$ python -q
>>> import numpy as np
>>> np.set_printoptions(suppress=True, linewidth=140)
>>> E = np.load("m.npy")
>>> print(E)
[[-2. -2. -3. -1.]
 [-3.  3. -1. -1.]
 [-1.  1. -2. -3.]
 [ 0.  0.  0. -2.]]
>>> Q = E.astype(float).copy()
>>> for j in range(4):
...     Q[:, j] -= Q[:, :j] @ (Q[:, :j].T @ Q[:, j])
...     Q[:, j] /= np.linalg.norm(Q[:, j])
... 
>>> print(Q.round(3) + 0)
[[-0.535 -0.845  0.     0.   ]
 [-0.802  0.507  0.316  0.   ]
 [-0.267  0.169 -0.949  0.   ]
 [ 0.     0.     0.    -1.   ]]
>>> feats = np.loadtxt("run19.csv", delimiter=",")
>>> print(feats.round(3))
[[-0.778  0.305 -0.549]
 [-0.444 -0.885  0.137]
 [-0.444  0.351  0.824]]
>>> x0 = np.array([-6, 0, 9])
>>> print(np.round(np.abs(np.linalg.eigvals(feats)), 3))
[1. 1. 1.]
>>> print(np.round(np.linalg.det(feats), 3))
1.0
>>> print([p for p in range(1, 25) if np.allclose(np.linalg.matrix_power(feats, p), np.eye(3))])
[]
>>> print(3 - np.linalg.matrix_rank(feats - np.eye(3), tol=1e-8))
1
>>> Y = feats / np.linalg.norm(feats, axis=1, keepdims=True)
>>> G = Y @ Y.T
>>> print(np.round(np.linalg.norm(Y, axis=1), 3))
[1. 1. 1.]
>>> print((G - 2 * np.eye(3)).round(6).argmax(axis=1))
[1 0 0]
>>> print(G.round(3) + 0)
[[1. 0. 0.]
 [0. 1. 0.]
 [0. 0. 1.]]
>>> rng = np.random.default_rng(690974)
>>> Y = feats + rng.integers(-2, 3, (3, 1)) @ rng.integers(-2, 3, (1, 3))
>>> print(Y.round(3))
[[-0.778  0.305 -4.549]
 [-0.444 -0.885 -3.863]
 [-0.444  0.351 -3.176]]
>>> print(np.linalg.matrix_rank(Y - feats, tol=1e-8))
1
